>>> import numpy as np
>>> import numpy.linalg as la
>>> np.set_printoptions(precision=2, suppress=True, linewidth=120, legacy="1.25")
>>> X = np.load("a.npy")
>>> print(X)
[[0 1 0 0 0]
 [1 0 0 0 0]
 [0 0 0 1 0]
 [0 0 1 0 0]
 [0 0 0 0 0]]
>>> la.pinv(X)
array([[0., 1., 0., 0., 0.],
       [1., 0., 0., 0., 0.],
       [0., 0., 0., 1., 0.],
       [0., 0., 1., 0., 0.],
       [0., 0., 0., 0., 0.]])
>>> X @ X.T
array([[1, 0, 0, 0, 0],
       [0, 1, 0, 0, 0],
       [0, 0, 1, 0, 0],
       [0, 0, 0, 1, 0],
       [0, 0, 0, 0, 0]])
>>> la.norm(X, axis=0)
array([1., 1., 1., 1., 0.])
>>> P = np.triu(np.array([[2, 1, -2, -1, 0],
...     [-3, -1, -1, -1, 3],
...     [2, -1, -1, 0, 3],
...     [3, 3, -3, -3, 0],
...     [3, 2, -2, 0, 0]]), 1) + np.eye(5)
>>> other = P @ X @ la.inv(P)
>>> print(np.poly(other))
[ 1.  0. -2.  0.  1.  0.]
>>> la.matrix_rank(other)
4
>>> print(round(la.det(other), 2))
0.0
>>> W0 = np.load("m.npy")
>>> W0
array([[0, 0, 0],
       [0, 0, 1],
       [0, 1, 0]])
>>> r = la.matrix_rank(W0)
>>> r
2
>>> null = la.svd(W0)[2][r:].T
>>> [int(la.matrix_rank(W0[:i])) for i in range(1, len(W0) + 1)]
[0, 1, 2]
>>> print(np.allclose(W0 @ null, 0))
True
>>> la.matrix_rank(W0.T @ W0), la.matrix_rank(W0 @ W0.T)
(2, 2)
>>> null[:, 0] / null[np.abs(null[:, 0]).round(6).argmax(), 0]
array([1., 0., 0.])
>>> K = np.load("mat.npy")
>>> K
array([[-3,  4, -2, -2],
       [ 0,  5, -2,  2],
       [ 0,  0, -3,  0],
       [ 0,  0,  0,  0]])
>>> r = la.matrix_rank(K)
>>> r
3
>>> null = la.svd(K)[2][r:].T
>>> null.shape
(4, 1)
>>> np.round(K @ null, 2) + 0
array([[0.],
       [0.],
       [0.],
       [0.]])
>>> np.round(null @ null.T, 2) + 0
array([[ 0.55,  0.18,  0.  , -0.46],
       [ 0.18,  0.06,  0.  , -0.15],
       [ 0.  ,  0.  ,  0.  ,  0.  ],
       [-0.46, -0.15,  0.  ,  0.38]])
>>> [int(la.matrix_rank(K[:, :j + 1])) for j in range(4)]
[1, 2, 3, 3]
>>> print(np.round(null[:, 0] / null[np.abs(null[:, 0]).round(6).argmax(), 0], 2) + 0)
[ 1.    0.33  0.   -0.83]
>>> F = np.load("w.npy")
>>> F
array([[ 0, -1,  3],
       [-1,  0, -1],
       [ 3, -1,  0]])
>>> x0 = np.array([1, 0, 1])
>>> target = F @ x0
>>> coef, lr = np.zeros(3), 1 / la.norm(F, 2) ** 2
>>> for i in range(250):
...     coef -= lr * F.T @ (F @ coef - target)
...     if i % 50 == 0: print(i, round(la.norm(F @ coef - target), 2))
... 
0 0.29
50 0.08
100 0.02
150 0.01
200 0.0
>>> coef.round(2) + 0
array([1., 0., 1.])
>>> J = np.load("case7.npy")
>>> J
array([[-6.22,  0.01, -7.54, -2.11],
       [ 8.57, -4.38, -0.76,  2.6 ],
       [ 1.9 ,  7.02, -3.47, -5.93],
       [ 8.42,  4.25, -1.16,  3.11],
       [ 5.17, -0.05, -5.29,  6.73],
       [-2.17,  4.74,  4.53,  7.23],
       [ 0.1 ,  4.75,  2.76, -8.36],
       [-6.93, -3.37,  3.27, -5.47],
       [-2.88, -2.88,  9.13, -0.15],
       [ 1.58, -5.57,  5.88,  5.64],
       [ 6.84,  0.2 ,  7.25, -0.77],
       [ 3.76, -0.68, -8.79, -2.87]])
>>> Xc = J - J.mean(axis=0)
>>> evecs = la.svd(Xc)[2][:2]
>>> other = Xc - Xc @ evecs.T @ evecs
>>> other.std(axis=0)
array([2.6 , 3.46, 1.73, 2.61])
>>> la.norm(other, axis=1).round(6).argmax()
5
>>> (Xc @ evecs.T).std(axis=0)
array([5.92, 5.82])
>>> print(np.round(np.cov(Xc @ evecs.T, rowvar=False), 2) + 0)
[[38.2   0.  ]
 [ 0.   36.89]]
>>> x0 = np.array([-4, -2, 3, -5])
>>> target = J @ x0
>>> np.round(la.pinv(J) @ J, 2) + 0
array([[1., 0., 0., 0.],
       [0., 1., 0., 0.],
       [0., 0., 1., 0.],
       [0., 0., 0., 1.]])
>>> rng = np.random.default_rng(33567)
>>> target = target + 0.05 * rng.normal(size=12)
>>> print(target)
[ 12.86 -40.77  -2.41 -61.12 -70.16 -23.42  40.18  71.62  45.39  -5.75  -2.15 -25.72]
>>> coef, *_ = la.lstsq(J, target)
>>> coef.round()
array([-4., -2.,  3., -5.])
>>> np.round(la.norm(target - J @ coef), 2)
0.14
>>> mat = np.array([[-1.0, 0.0, 0.0, 0.0, 0.0],
...     [0.0, 0.0, 0.0, 0.0, 2.0],
...     [0.0, 2.0, 2.0, 1.0, 0.0],
...     [0.0, 1.0, 2.0, 1.0, 2.0],
...     [0.0, 0.0, 2.0, 1.0, 1.0]])
>>> la.matrix_power(mat, 2)
array([[ 1.,  0.,  0.,  0.,  0.],
       [ 0.,  0.,  4.,  2.,  2.],
       [ 0.,  5.,  6.,  3.,  6.],
       [ 0.,  5., 10.,  5.,  6.],
       [ 0.,  5.,  8.,  4.,  3.]])
>>> np.round(np.sort(np.abs(la.eigvals(mat))), 2) + 0
array([0.  , 1.  , 1.52, 1.52, 4.31])
>>> print(np.allclose(mat, mat.T))
False
